$ python3 -q
>>> import numpy as np
>>> np.set_printoptions(precision=1, suppress=True, linewidth=200)
>>> rd = lambda a: np.round(a, 1) + 0
>>> M = np.load("layer9.npy")
>>> print(M)
[[5 3 0]
 [4 4 0]
 [0 0 4]]
>>> print(M @ M)
[[37 27  0]
 [36 28  0]
 [ 0  0 16]]
>>> print(rd(np.linalg.det(M)))
32.0
>>> print(rd(np.sort(np.linalg.eigvals(M).real)))
[1. 4. 8.]
>>> print((M != 0).astype(int))
[[1 1 0]
 [1 1 0]
 [0 0 1]]
>>> mat = np.loadtxt("data.csv", delimiter=",")
>>> print(mat)
[[  7.  -9.  -3.   2.]
 [  0. -68.  -2.   1.]
 [ -7.   6.  58.  -9.]
 [  7.   5.  -1. 168.]]
>>> Uu, sig, vt = np.linalg.svd(mat, full_matrices=False)
>>> print(rd(np.sqrt((sig ** 2).sum())), rd(np.linalg.norm(mat)))
191.3 191.3
>>> print(rd(np.abs(vt[0])))
[0. 0. 0. 1.]
>>> print(rd(np.cumsum(sig ** 2) / np.sum(sig ** 2)))
[0.8 0.9 1.  1. ]
>>> print(np.abs(Uu[:, 0]).round(6).argmax())
3
>>> print(rd(sig))
[168.5  70.2  56.7   6.5]
>>> print(rd(vt @ vt.T))
[[1. 0. 0. 0.]
 [0. 1. 0. 0.]
 [0. 0. 1. 0.]
 [0. 0. 0. 1.]]
>>> rng = np.random.default_rng(533)
>>> B = mat + rng.integers(-2, 3, (4, 3)) @ rng.integers(-2, 3, (3, 4))
>>> print(B)
[[  7. -15.  -7.   3.]
 [  2. -75.  -8.   0.]
 [ -5.   7.  59.  -8.]
 [ 11.   9.   0. 165.]]
>>> print(np.linalg.matrix_rank(B - mat, tol=1e-8))
3
>>> r0 = np.array([4, 1, 2, 0])
>>> B = mat + np.outer(r0, np.eye(4)[3])
>>> print(rd(np.linalg.det(B) / np.linalg.det(mat)), rd(1 + np.linalg.solve(mat, r0)[3]))
1.0 1.0
>>> x0 = np.array([2, 1, 0, 0])
>>> rhs = mat @ x0
>>> print(rhs)
[  5. -68.  -8.  19.]
>>> print(rd(np.linalg.solve(mat, 4 * rhs)))
[8. 4. 0. 0.]
>>> print(rd(np.linalg.solve(mat.T, mat[2])))
[0. 0. 1. 0.]
>>> print(rd(np.linalg.solve(mat, rhs)))
[2. 1. 0. 0.]
>>> J = np.array([[2.0, 2.0, 0.0], [2.0, 3.0, 2.0], [0.0, 2.0, 1.0]])
>>> w, V = np.linalg.eig(J)
>>> print(rd(np.sort(np.linalg.eigvals(J.T))))
[-0.7  1.5  5.2]
>>> print(rd(np.sort(np.linalg.eigvals(np.linalg.inv(J)))))
[-1.3  0.2  0.6]
>>> r0 = np.array([0, 1, 0])
>>> B = J + np.outer(r0, np.eye(3)[1])
>>> print(B)
[[2. 2. 0.]
 [2. 4. 2.]
 [0. 2. 1.]]
>>> print(np.linalg.matrix_rank(np.linalg.inv(B) - np.linalg.inv(J), tol=1e-8))
1
>>> print(rd(np.linalg.det(B) / np.linalg.det(J)), rd(1 + np.linalg.solve(J, r0)[1]))
0.7 0.7
>>> w, V = np.linalg.eigh(J)
>>> print(rd(np.linalg.eigvalsh(J @ J)))
[ 0.6  2.4 27.1]
>>> print((w > 1e-8).sum(), (w < -1e-8).sum())
2 1
>>> print(rd(np.linalg.svd(J, compute_uv=False)))
[5.2 1.5 0.7]
>>> print(np.unique(w.round(6) + 0, return_counts=True)[1])
[1 1 1]
>>> print(rd(np.abs(V[:, -1])))
[0.5 0.8 0.4]
>>> th = np.deg2rad(15)
>>> arr = np.eye(4)
>>> arr[np.ix_([0, 1], [0, 1])] = [[np.cos(th), -np.sin(th)], [np.sin(th), np.cos(th)]]
>>> print(rd(arr))
[[ 1.  -0.3  0.   0. ]
 [ 0.3  1.   0.   0. ]
 [ 0.   0.   1.   0. ]
 [ 0.   0.   0.   1. ]]
>>> B = arr / np.sqrt((arr ** 2).mean(axis=1, keepdims=True))
>>> print(rd(np.linalg.norm(B, axis=1)))
[2. 2. 2. 2.]
>>> print(rd(arr - arr.mean(axis=1, keepdims=True)))
[[ 0.8 -0.4 -0.2 -0.2]
 [ 0.   0.7 -0.3 -0.3]
 [-0.2 -0.2  0.8 -0.2]
 [-0.2 -0.2 -0.2  0.8]]
>>> data = np.array([[0, 0, 3], [3, 4, 4], [2, 2, 1], [3, 5, 2]])
>>> data[:, 0] = -3 * data[:, 2]
>>> print(data)
[[ -9   0   3]
 [-12   4   4]
 [ -3   2   1]
 [ -6   5   2]]
>>> Uu, sig, vt = np.linalg.svd(data)
>>> V = vt[:(sig > 1e-8).sum()]
>>> x0 = data[2] + 5 * data[0] + rng.integers(2) * np.eye(3)[0]
>>> print(x0)
[-48.   2.  16.]
>>> print(rd(np.linalg.norm(x0 - V.T @ V @ x0)))
0.0
>>> print(np.allclose(V.T @ V @ x0, x0))
True
>>> print(rd(np.diag(V.T @ V)))
[0.9 1.  0.1]
>>> F = np.load("arr.npy")
>>> print(F)
[[ 2.6 -2.4  0. ]
 [-2.4 -0.9 -2.9]
 [ 0.  -2.9 -6.7]]
>>> w, V = np.linalg.eig(F)
>>> print(rd(F @ V[:, 0] - w[0] * V[:, 0]))
[0. 0. 0.]
>>> print(rd(np.sort(np.linalg.eigvals(np.linalg.inv(F)))))
[-1.  -0.1  0.2]
>>> x0 = np.array([-3, 2, 0])
>>> h1 = np.maximum(F @ x0, 0)
>>> print(rd(F.T @ h1))
[-13.   -4.9 -15.7]
>>> print(rd(np.maximum(F @ (3 * x0), 0)))
[ 0.  16.2  0. ]
>>> print(rd(np.maximum(F @ x0, 0) - np.maximum(-F @ x0, 0)))
[-12.6   5.4  -5.8]
>>> r0 = np.array([2, 2])
>>> print(rd(np.correlate(F[0], F[2], "full")))
[-17.4   8.5   7.    0.    0. ]
>>> print(rd(np.array([np.convolve(row, r0, "same") for row in F])))
[[  5.2   0.4  -4.8]
 [ -4.8  -6.6  -7.6]
 [  0.   -5.8 -19.2]]
>>> idx = rng.permutation(3)
>>> B = F[:, idx] * rng.choice([-1, 1], 3)
>>> print(B)
[[ 2.6  0.  -2.4]
 [-2.4 -2.9 -0.9]
 [ 0.  -6.7 -2.9]]
>>> Uu, _, vt = np.linalg.svd(F.T @ B)
>>> print(rd(np.linalg.lstsq(F, B)[0]))
[[1. 0. 0.]
 [0. 0. 1.]
 [0. 1. 0.]]
>>> K = np.load("w.npy")
>>> print(K)
[[3 0 0 0]
 [0 0 0 0]
 [4 0 2 0]]
>>> B = K + rng.integers(-2, 3, (3, 2)) @ rng.integers(-2, 3, (2, 4))
>>> print(B)
[[ 8  4  3  3]
 [-2 -2 -2 -1]
 [ 1 -2  1 -2]]
>>> print(np.linalg.matrix_rank(B - K, tol=1e-8))
2
>>> print(np.abs(B - K).sum(axis=1))
[15  7  8]
>>> print(B - K)
[[ 5  4  3  3]
 [-2 -2 -2 -1]
 [-3 -2 -1 -2]]
>>> print(rd(np.linalg.svd(B - K, compute_uv=False)))
[9.4 1.1 0. ]
>>> cov = B.T @ B
>>> print(np.allclose(cov, cov.T))
True
>>> print(np.trace(cov), (B ** 2).sum())
121 121
>>> print(rd(np.linalg.svd(B, compute_uv=False) ** 2))
[109.4  10.    1.6]
>>> print(cov)
[[69 34 29 24]
 [34 24 14 18]
 [29 14 14  9]
 [24 18  9 14]]
>>> w, V = np.linalg.eigh(cov)
>>> print((w > 1e-8).sum(), (w < -1e-8).sum())
3 0
>>> print(np.abs(V[:, -1]).round(6).argmax())
0
>>> print(rd(V @ np.diag(w) @ V.T))
[[69. 34. 29. 24.]
 [34. 24. 14. 18.]
 [29. 14. 14.  9.]
 [24. 18.  9. 14.]]
>>> print(np.unique(w.round(6) + 0, return_counts=True)[1])
[1 1 1 1]
>>> print(rd(np.abs(V[:, -1])))
[0.8 0.4 0.3 0.3]
>>> print(rd(w.sum()), np.trace(cov))
121.0 121
>>> print(rd(w))
[  0.    1.6  10.  109.4]
>>> A = np.loadtxt("test0.csv", delimiter=",")
>>> print(A)
[[ 1.4 -0.6  1.7]
 [-1.2  1.2 -1.5]
 [-2.4  1.1 -3.1]
 [-0.3  0.2 -0.3]
 [ 0.7 -1.   0.6]
 [ 1.1 -0.2  0.2]
 [-2.1  1.4 -2.1]
 [-0.9  0.4 -0.6]
 [ 3.8 -1.7  3.9]
 [-1.7  0.7 -1.9]
 [ 0.3 -0.1  0.1]
 [-0.3  0.3  0. ]
 [ 0.3  0.   0. ]
 [ 0.9 -0.3  1.1]
 [-2.3  1.2 -2.3]
 [-1.2  0.1 -0.8]
 [ 3.  -1.3  3.6]
 [-2.8  1.5 -3.2]
 [-0.6  0.5 -0.9]
 [ 0.1  0.2 -0.2]
 [ 0.5 -0.3  0.6]
 [ 0.2 -0.2  0.4]
 [-0.3  0.1 -1.1]
 [-1.   0.5 -1. ]]
>>> d = np.linalg.norm(A[:, None] - A[None], axis=-1)
>>> print(np.linalg.matrix_rank(d ** 2))
5
>>> print(rd(np.linalg.norm(A - A.mean(axis=0), axis=1)))
[2.7 1.9 3.7 0.1 1.7 1.4 2.9 0.8 6.1 2.3 0.7 0.3 0.6 1.8 3.1 1.1 5.2 4.1 0.8 0.3 1.2 0.9 0.8 1.1]
>>> print(d[19].round(6).argsort(kind="stable")[:4])
[19 12  3 11]
>>> print(rd(d[:5, :5]))
[[0.  4.5 6.4 2.7 1.4]
 [4.5 0.  2.  1.8 3.6]
 [6.4 2.  0.  3.6 5.3]
 [2.7 1.8 3.6 0.  1.8]
 [1.4 3.6 5.3 1.8 0. ]]
>>> print((d + 1e9 * np.eye(24)).round(6).argmin(axis=1))
[13  9 17 11 20 20 14 23 16  1 12  3 10 20  6  7  8  2 23 12 21 10 18 18]
>>> print(np.flatnonzero(d[19] < d.mean() / 2))
[ 3  5  7 10 11 12 18 19 20 21 22]
>>> idx = A[:, 1] > np.median(A[:, 1])
>>> r0 = A[idx].mean(axis=0) - A[~idx].mean(axis=0)
>>> print(rd((((A - A.mean(axis=0)) @ r0 > 0) == idx).mean()))
0.8
>>> print(((A - A.mean(axis=0)) @ r0 > 0).astype(int))
[0 1 1 1 0 0 1 1 0 1 0 0 0 0 1 1 0 1 1 0 0 0 1 1]
